% python3 -q
>>> import numpy as np
>>> np.set_printoptions(precision=1, suppress=True, linewidth=100, legacy="1.25")
>>> K = np.load("out3.npy")
>>> print(K)
[[  0.3   0.    1.6   0.1   1.2  -3.    0.6  -0.6]
 [  0.4  -1.5   0.3  -0.1   1.6   1.5   0.6   2.8]
 [  0.   -0.5  -1.7   0.3   0.3   5.5   0.   -1. ]
 [ -0.6   0.8   0.3   1.7   0.4  -9.5   0.5  -1.4]
 [  1.5   0.8  -0.1   0.5   0.6  -9.   -1.3  -1.2]
 [  0.5  -0.3   1.2   0.7   0.3   5.    0.3   0.6]
 [ -2.1  -0.5  -1.5   1.2  -0.1 -10.5   1.5   0.4]]
>>> # column 5 is much longer than the rest
>>> Y = np.array([[2, 0, 0],
...     [1, 1, 0],
...     [0, 0, 2],
...     [1, 1, 2],
...     [1, 2, 0],
...     [1, 2, 2],
...     [1, 2, 2],
...     [2, 2, 1]])
>>> print(np.einsum("ij->j", K))
[  0.   -1.2   0.1   4.4   4.3 -20.    2.2  -0.4]
>>> print(np.einsum("ij,ij->i", K, K))
[ 13.8  15.5  34.6  96.6  87.6  27.8 121. ]
>>> print(np.vstack([K, Y.T]).shape)
(10, 8)
>>> Y = K / np.linalg.norm(K, axis=1, keepdims=True)
>>> C2 = Y @ Y.T
>>> print(round(float(np.degrees(np.arccos(np.clip(C2[0, 3], -1, 1)))), 1))
33.2
>>> print(np.argwhere(np.triu(np.abs(C2) > 0.95, 1)))
[]
>>> print((C2 - 2 * np.eye(7)).round(6).argmax(axis=1))
[3 5 5 4 3 2 3]
>>> print(np.linalg.norm(Y, axis=1))
[1. 1. 1. 1. 1. 1. 1.]
>>> print(C2)
[[ 1.  -0.2 -0.8  0.8  0.8 -0.6  0.7]
 [-0.2  1.   0.3 -0.5 -0.5  0.5 -0.3]
 [-0.8  0.3  1.  -0.9 -0.9  0.8 -0.9]
 [ 0.8 -0.5 -0.9  1.   0.9 -0.9  0.9]
 [ 0.8 -0.5 -0.9  0.9  1.  -0.9  0.9]
 [-0.6  0.5  0.8 -0.9 -0.9  1.  -0.9]
 [ 0.7 -0.3 -0.9  0.9  0.9 -0.9  1. ]]
>>> print(C2[0])
[ 1.  -0.2 -0.8  0.8  0.8 -0.6  0.7]
>>> Y = np.array([[-2, 2, 3],
...     [0, 1, -1],
...     [0, -2, 2],
...     [3, -1, 1],
...     [-3, 0, 1],
...     [1, -3, -1]])
>>> Z = np.array([[1, 1, 2, 2, 3, 2, 2, 2, 0, 2, 3, 1],
...     [3, 3, 0, 1, 1, 1, 3, 1, 2, 3, 3, 1],
...     [0, 1, 3, 0, 1, 2, 3, 3, 2, 3, 0, 3]])
>>> rng = np.random.default_rng(3788)
>>> M = Y @ Z + 0.3 * rng.normal(size=(6, 12))
>>> print(M.round(1) + 0)
[[  4.    6.6   5.1  -1.8  -1.5   4.2  11.1   6.4  10.5  11.1   0.1   9.1]
 [  3.3   2.6  -3.1   0.7  -0.3  -0.3  -0.1  -1.5  -0.7   0.2   3.2  -2.2]
 [ -6.   -4.    5.8  -2.4   0.    2.1  -0.1   4.    0.3   0.2  -6.1   3.9]
 [  0.5   1.    8.9   5.    8.8   6.8   6.    8.   -0.1   6.2   5.5   4.9]
 [ -2.8  -1.1  -3.4  -6.   -7.6  -3.8  -2.7  -2.7   2.2  -3.   -8.6   0.1]
 [ -7.8  -8.7  -1.5  -1.2  -0.9  -2.7  -9.9  -3.9  -7.5 -10.1  -6.   -5. ]]
>>> left, sig, VT = np.linalg.svd(M, full_matrices=False)
>>> print(np.round(VT @ VT.T, 1) + 0)
[[1. 0. 0. 0. 0. 0.]
 [0. 1. 0. 0. 0. 0.]
 [0. 0. 1. 0. 0. 0.]
 [0. 0. 0. 1. 0. 0.]
 [0. 0. 0. 0. 1. 0.]
 [0. 0. 0. 0. 0. 1.]]
>>> print(np.round(left.T @ M @ VT.T, 1) + 0)
[[35.8  0.   0.   0.   0.   0. ]
 [ 0.  18.7  0.   0.   0.   0. ]
 [ 0.   0.  17.2  0.   0.   0. ]
 [ 0.   0.   0.   1.4  0.   0. ]
 [ 0.   0.   0.   0.   0.8  0. ]
 [ 0.   0.   0.   0.   0.   0.5]]
>>> print(np.argsort(-np.linalg.norm(M, axis=0).round(6), kind="stable")[:3])
[ 9  6 10]
>>> print(np.linalg.matrix_rank(M, rtol=0.1))
3
>>> print(np.linalg.cond(M) > 100)
False
>>> u, g = M[2], M[4]
>>> print(np.round(u @ g, 1))
51.0
>>> pr = (u @ g) / (u @ u) * u
>>> print(pr.round(1) + 0)
[-1.9 -1.2  1.8 -0.8  0.   0.6  0.   1.2  0.1  0.1 -1.9  1.2]
>>> print(round(float(np.linalg.norm(u + g) ** 2 + np.linalg.norm(u - g) ** 2), 1))
791.5
>>> data = rng.normal(size=(15, 4)) + 10 * np.array([-3, 0, 0, -7])
>>> print(data)
[[-28.1   0.2   1.  -70.6]
 [-28.2   0.8  -0.4 -69.7]
 [-28.8  -2.2  -0.6 -68.5]
 [-30.    0.1  -0.4 -71.1]
 [-30.2   1.2  -0.6 -69.3]
 [-30.5  -1.1   2.1 -68.5]
 [-29.9   0.7   0.6 -71.6]
 [-29.5   0.7  -0.8 -72.7]
 [-28.8   1.3   0.8 -70.8]
 [-29.3  -0.8  -0.5 -70.6]
 [-28.7   0.2  -1.5 -71.2]
 [-29.5  -0.4  -0.6 -70.5]
 [-31.5   0.2  -0.3 -71.5]
 [-29.4   1.   -1.7 -68.6]
 [-30.   -0.7  -0.5 -71.8]]
>>> x = np.array([3, 0, 2, 0])
>>> rhs = data @ x
>>> print(np.round(np.linalg.pinv(data) @ data, 1) + 0)
[[1. 0. 0. 0.]
 [0. 1. 0. 0.]
 [0. 0. 1. 0.]
 [0. 0. 0. 1.]]
>>> rhs = rhs + 0.3 * rng.normal(size=15)
>>> print(rhs)
[-82.1 -85.9 -87.3 -91.1 -91.9 -87.5 -88.6 -90.3 -84.8 -89.4 -88.5 -89.6 -95.2 -91.4 -91.4]
>>> c, *_ = np.linalg.lstsq(data, rhs)
>>> print(np.round(data.T @ (rhs - data @ c), 1) + 0)
[0. 0. 0. 0.]
>>> print(round(float(np.linalg.norm(rhs - data @ c)), 1))
1.1
>>> print(K.reshape(-1, 2))
[[  0.3   0. ]
 [  1.6   0.1]
 [  1.2  -3. ]
 [  0.6  -0.6]
 [  0.4  -1.5]
 [  0.3  -0.1]
 [  1.6   1.5]
 [  0.6   2.8]
 [  0.   -0.5]
 [ -1.7   0.3]
 [  0.3   5.5]
 [  0.   -1. ]
 [ -0.6   0.8]
 [  0.3   1.7]
 [  0.4  -9.5]
 [  0.5  -1.4]
 [  1.5   0.8]
 [ -0.1   0.5]
 [  0.6  -9. ]
 [ -1.3  -1.2]
 [  0.5  -0.3]
 [  1.2   0.7]
 [  0.3   5. ]
 [  0.3   0.6]
 [ -2.1  -0.5]
 [ -1.5   1.2]
 [ -0.1 -10.5]
 [  1.5   0.4]]
>>> print(K.ravel(order="F"))
[  0.3   0.4   0.   -0.6   1.5   0.5  -2.1   0.   -1.5  -0.5   0.8   0.8  -0.3  -0.5   1.6   0.3
  -1.7   0.3  -0.1   1.2  -1.5   0.1  -0.1   0.3   1.7   0.5   0.7   1.2   1.2   1.6   0.3   0.4
   0.6   0.3  -0.1  -3.    1.5   5.5  -9.5  -9.    5.  -10.5   0.6   0.6   0.    0.5  -1.3   0.3
   1.5  -0.6   2.8  -1.   -1.4  -1.2   0.6   0.4]
>>> blk = K.reshape(7, 2, -1)
>>> print(blk.shape)
(7, 2, 4)
>>> print(np.swapaxes(blk, 1, 2)[5])
[[ 0.5  0.3]
 [-0.3  5. ]
 [ 1.2  0.3]
 [ 0.7  0.6]]
>>> print(blk[:, 0])
[[ 0.3  0.   1.6  0.1]
 [ 0.4 -1.5  0.3 -0.1]
 [ 0.  -0.5 -1.7  0.3]
 [-0.6  0.8  0.3  1.7]
 [ 1.5  0.8 -0.1  0.5]
 [ 0.5 -0.3  1.2  0.7]
 [-2.1 -0.5 -1.5  1.2]]
>>> print(np.einsum("ihd,ihd->ih", blk, blk))
[[  2.7  11.2]
 [  2.5  13. ]
 [  3.2  31.3]
 [  4.   92.6]
 [  3.1  84.5]
 [  2.3  25.5]
 [  8.3 112.7]]
>>> print(blk.transpose(1, 0, 2))
[[[  0.3   0.    1.6   0.1]
  [  0.4  -1.5   0.3  -0.1]
  [  0.   -0.5  -1.7   0.3]
  [ -0.6   0.8   0.3   1.7]
  [  1.5   0.8  -0.1   0.5]
  [  0.5  -0.3   1.2   0.7]
  [ -2.1  -0.5  -1.5   1.2]]

 [[  1.2  -3.    0.6  -0.6]
  [  1.6   1.5   0.6   2.8]
  [  0.3   5.5   0.   -1. ]
  [  0.4  -9.5   0.5  -1.4]
  [  0.6  -9.   -1.3  -1.2]
  [  0.3   5.    0.3   0.6]
  [ -0.1 -10.5   1.5   0.4]]]
